% ipython --no-banner

In [1]: import numpy as np

In [2]: import numpy.linalg as la

In [3]: np.set_printoptions(suppress=True, linewidth=160)

In [4]: E = np.array([[5, 5, 5, 5, 5, 5],
   ...:     [5, 10, 10, 10, 10, 10],
   ...:     [5, 10, 15, 15, 15, 15],
   ...:     [5, 10, 15, 20, 20, 20],
   ...:     [5, 10, 15, 20, 25, 25],
   ...:     [5, 10, 15, 20, 25, 30]])

In [5]: # symmetric, so the eigenvalues are real

In [6]: evals, V = la.eigh(E)

In [7]: x = np.array([2, 7, 1, -2, 4, 6])

In [8]: print(np.round(la.eigvalsh(E[1:, 1:]), 3))
[ 1.373  1.849  3.256  8.94  84.582]

In [9]: print((np.sign(V[:, -1].round(6)) == np.sign(V[0, -1].round(6))).astype(int))
[1 1 1 1 1 1]

In [10]: print(round(x @ E @ x / (x @ x), 3), np.round(evals[0], 3), round(evals[-1], 3))
39.136 1.326 86.034

In [11]: print(np.round(V * np.maximum(evals, 0) @ V.T, 3))
[[ 5.  5.  5.  5.  5.  5.]
 [ 5. 10. 10. 10. 10. 10.]
 [ 5. 10. 15. 15. 15. 15.]
 [ 5. 10. 15. 20. 20. 20.]
 [ 5. 10. 15. 20. 25. 25.]
 [ 5. 10. 15. 20. 25. 30.]]

In [12]: rng = np.random.default_rng(80921)

In [13]: K = rng.normal(size=(11, 5))

In [14]: K = 3 * K / la.norm(K, axis=1, keepdims=True)

In [15]: print(K.round(3))
[[-2.536  1.528  0.436  0.181  0.118]
 [ 1.03  -0.816  1.029  2.474 -0.299]
 [-2.036 -0.163 -1.012 -1.948 -0.108]
 [-1.964  0.623  0.47   1.926  0.907]
 [-0.206 -2.632 -0.609  1.282  0.137]
 [ 1.993  0.987  0.82  -1.577 -0.946]
 [ 1.104 -1.356 -2.153 -0.779  0.837]
 [-1.02   1.351 -2.156  0.71   0.991]
 [ 0.377  0.124  2.212  1.258  1.54 ]
 [ 1.837 -1.859 -0.429 -0.529  1.306]
 [-0.668  1.29   2.365 -0.445 -1.048]]

In [16]: d = la.norm(K[:, None] - K[None], axis=-1)

In [17]: print(np.round(la.norm(K, axis=1), 3))
[3. 3. 3. 3. 3. 3. 3. 3. 3. 3. 3.]

In [18]: print(np.round(la.norm(K - K.mean(axis=0), axis=1), 3))
[2.874 2.883 3.091 2.649 2.848 3.362 3.101 2.911 2.726 3.016 3.1  ]

In [19]: print(np.flatnonzero(d[4] < d.mean() / 2))
[4]

In [20]: print(d[4].round(3))
[5.003 3.02  4.483 3.982 0.    5.414 3.235 4.47  4.225 3.073 5.368]

In [21]: mat = np.load("sample14.npy")

In [22]: print(mat.round(3))
[[  1.792   2.     -0.368  -4.219  -8.967]
 [  8.211   2.      0.995  -5.249  -1.55 ]
 [  6.024   2.     -3.151   0.361   0.657]
 [  7.933   2.      0.405  -4.446  -1.188]
 [  3.471   2.     -4.124   1.388  -1.739]
 [  4.513   2.     -3.252   0.29   -1.372]
 [  1.856   2.      1.347  -6.659 -11.08 ]
 [  4.428   2.     -0.758  -3.284  -4.699]
 [  5.39    2.     -2.422  -0.769  -1.186]
 [  2.915   2.     -1.45   -2.512  -5.972]
 [ 10.81    2.      4.893 -10.445  -2.848]
 [  5.336   2.      0.867  -5.476  -5.492]
 [  7.095   2.     -0.435  -3.365  -1.306]
 [  4.665   2.     -0.413  -3.743  -4.804]
 [ -0.847   2.     -7.025   4.915  -4.177]
 [  7.047   2.     -0.771  -2.892  -0.941]
 [  7.23    2.     -5.846   4.384   5.845]
 [  3.452   2.     -4.455   1.858  -1.341]
 [  6.948   2.     -2.405  -0.572   1.017]
 [  4.086   2.     -2.863  -0.326  -2.482]
 [  1.564   2.     -0.364  -4.256  -9.298]
 [  5.079   2.      1.493  -6.407  -6.664]
 [  7.348   2.      3.883  -9.497  -6.495]
 [  3.458   2.     -3.205   0.073  -2.939]]

In [23]: print(np.abs(np.diag(la.qr(mat)[1])) > 1e-9)
[ True  True  True False False]

In [24]: print(la.lstsq(mat[:-1].T, mat[-1])[2])
3

In [25]: print(np.unique(mat.round(6), axis=0).shape)
(24, 5)

In [26]: print(np.round(mat @ la.pinv(mat) @ mat, 3))
[[  1.792   2.     -0.368  -4.219  -8.967]
 [  8.211   2.      0.995  -5.249  -1.55 ]
 [  6.024   2.     -3.151   0.361   0.657]
 [  7.933   2.      0.405  -4.446  -1.188]
 [  3.471   2.     -4.124   1.388  -1.739]
 [  4.513   2.     -3.252   0.29   -1.372]
 [  1.856   2.      1.347  -6.659 -11.08 ]
 [  4.428   2.     -0.758  -3.284  -4.699]
 [  5.39    2.     -2.422  -0.769  -1.186]
 [  2.915   2.     -1.45   -2.512  -5.972]
 [ 10.81    2.      4.893 -10.445  -2.848]
 [  5.336   2.      0.867  -5.476  -5.492]
 [  7.095   2.     -0.435  -3.365  -1.306]
 [  4.665   2.     -0.413  -3.743  -4.804]
 [ -0.847   2.     -7.025   4.915  -4.177]
 [  7.047   2.     -0.771  -2.892  -0.941]
 [  7.23    2.     -5.846   4.384   5.845]
 [  3.452   2.     -4.455   1.858  -1.341]
 [  6.948   2.     -2.405  -0.572   1.017]
 [  4.086   2.     -2.863  -0.326  -2.482]
 [  1.564   2.     -0.364  -4.256  -9.298]
 [  5.079   2.      1.493  -6.407  -6.664]
 [  7.348   2.      3.883  -9.497  -6.495]
 [  3.458   2.     -3.205   0.073  -2.939]]
